% python3 -q
>>> import numpy as np
>>> np.set_printoptions(precision=2, suppress=True, linewidth=120)
>>> rnd = lambda a: np.round(a, 2) + 0
>>> arr = np.load("out15.npy")
>>> arr
array([[ 0.01, -2.  , -2.  , -1.99,  2.01, -1.94,  1.11, -0.99,  1.07, -0.99],
       [ 0.01, -2.08, -1.99, -2.01,  1.97, -2.  ,  0.87, -1.01,  0.97, -0.97],
       [-0.03, -2.  , -2.05, -2.  ,  2.  , -1.96,  1.02, -1.01,  1.  , -1.05],
       [ 0.09, -1.96, -2.01, -1.97,  2.02, -1.94,  1.01, -0.99,  0.99, -0.98],
       [-0.09, -1.92, -1.97, -2.01,  1.99, -1.94,  0.94, -1.04,  0.97, -0.99],
       [ 0.02, -1.92, -2.03, -2.09,  2.04, -1.97,  0.91, -1.02,  1.03, -0.98],
       [-0.05, -2.05, -1.96, -2.03,  1.96, -1.98,  1.04, -0.96,  1.05, -0.93],
       [-0.01, -2.02, -2.09, -1.95,  2.03, -2.05,  1.  , -1.  ,  1.07, -0.95],
       [-0.05, -1.93, -2.02, -1.94,  1.94, -1.93,  0.95, -0.97,  1.03, -1.03],
       [-0.07, -1.97, -2.01, -1.96,  2.04, -2.  ,  0.97, -0.95,  1.02, -1.06],
       [-0.05, -2.03, -2.07, -1.98,  1.99, -2.05,  0.97, -1.06,  1.02, -1.08],
       [-0.05, -2.06, -2.03, -2.05,  1.91, -2.04,  0.96, -1.05,  0.96, -0.93],
       [ 0.03,  0.95, -0.02, -2.  , -2.  ,  0.05,  0.97, -0.13,  1.93, -2.07],
       [ 0.06,  0.98,  0.01, -2.  , -2.03,  0.08,  1.03,  0.  ,  1.93, -1.95],
       [ 0.02,  0.94,  0.02, -2.  , -1.98, -0.02,  1.01,  0.02,  2.04, -1.98],
       [-0.01,  1.07, -0.02, -1.95, -1.99, -0.01,  0.99,  0.03,  1.96, -2.02],
       [ 0.04,  1.11,  0.03, -2.04, -1.96,  0.08,  0.99,  0.08,  2.01, -1.99],
       [-0.04,  0.94, -0.14, -2.02, -2.13,  0.04,  1.01, -0.08,  1.94, -2.01],
       [ 0.01,  1.05, -0.05, -1.91, -2.  , -0.05,  0.92, -0.02,  1.96, -2.01],
       [ 0.04,  0.99,  0.  , -2.03, -2.01, -0.08,  1.07,  0.03,  1.93, -2.11],
       [-0.07,  0.96, -0.02, -1.97, -2.07,  0.06,  1.02,  0.09,  1.93, -1.95],
       [ 0.05,  1.  ,  0.05, -2.01, -2.  , -0.03,  1.05,  0.04,  2.01, -1.99],
       [-0.03,  1.  , -0.03, -2.03, -1.92, -0.03,  1.04, -0.02,  1.97, -2.  ],
       [ 0.  ,  0.92, -0.11, -2.01, -1.92,  0.02,  0.96, -0.03,  2.13, -1.99]])
>>> U, sv, VT = np.linalg.svd(arr)
>>> np.argmax(sv[:-1] / (sv[1:] + 1e-6)) + 1
np.int64(2)
>>> A2 = U[:, :2] @ np.diag(sv[:2]) @ VT[:2]
>>> rnd(np.linalg.norm(arr - A2) / np.linalg.norm(arr))
np.float64(0.03)
>>> np.linalg.matrix_rank(A2)
np.int64(2)
